>>> import numpy as np
>>> np.set_printoptions(precision=1, suppress=True, linewidth=200)
>>> other = np.array([[-3, -2], [-1, -1]])
>>> basis = np.array([[0, 0], [3, 4]])
>>> M = np.kron(other, basis)
>>> M
array([[  0,   0,   0,   0],
       [ -9, -12,  -6,  -8],
       [  0,   0,   0,   0],
       [ -3,  -4,  -3,  -4]])
>>> U, sv, Vh = np.linalg.svd(M)
>>> print(sv.round(1) + 0)
[19.3  1.3  0.   0. ]
>>> other = U[:, :2] @ np.diag(sv[:2]) @ Vh[:2]
>>> np.linalg.matrix_rank(other)
np.int64(2)
>>> other.round(1) + 0
array([[  0.,   0.,   0.,   0.],
       [ -9., -12.,  -6.,  -8.],
       [  0.,   0.,   0.,   0.],
       [ -3.,  -4.,  -3.,  -4.]])
>>> print(round(float(np.linalg.norm(M - other) / np.linalg.norm(M)), 1))
0.0
>>> round(np.abs(M - other).max(), 1)
np.float64(0.0)
>>> print(np.linalg.matrix_rank(M, rtol=0.05))
2
>>> M[3] @ M[0]
np.int64(0)
>>> round(float(np.linalg.norm(M, 2)), 1)
19.3
>>> round(float(np.linalg.norm(M) ** 2 / np.linalg.norm(M, 2) ** 2), 1)
1.0
>>> print(np.linalg.norm(M, axis=1).argmax())
1
>>> np.round(np.linalg.norm(M, 1), 1), np.round(np.linalg.norm(M, np.inf), 1)
(np.float64(16.0), np.float64(35.0))
>>> round(np.linalg.norm(M, "nuc"), 1)
np.float64(20.6)
>>> K = 0.2 ** np.abs(np.subtract.outer(np.arange(4), np.arange(4)))
>>> K.round(1) + 0
array([[1. , 0.2, 0. , 0. ],
       [0.2, 1. , 0.2, 0. ],
       [0. , 0.2, 1. , 0.2],
       [0. , 0. , 0.2, 1. ]])
>>> # symmetric
>>> ev, evecs = np.linalg.eig(K)
>>> np.sort(np.linalg.eigvals(np.linalg.inv(K)))
array([0.7, 0.9, 1.2, 1.4])
>>> ev
array([1.4, 1.1, 0.8, 0.7])
>>> np.sort(np.linalg.eigvals(K.T))
array([0.7, 0.8, 1.1, 1.4])
>>> np.round(K @ evecs[:, 0] - ev[0] * evecs[:, 0], 1) + 0
array([0., 0., 0., 0.])
>>> other = K / np.linalg.norm(K, axis=1, keepdims=True)
>>> cov = other @ other.T
>>> print((np.abs(cov) > 0.9).astype(int))
[[1 0 0 0]
 [0 1 0 0]
 [0 0 1 0]
 [0 0 0 1]]
>>> np.linalg.norm(other, axis=1)
array([1., 1., 1., 1.])
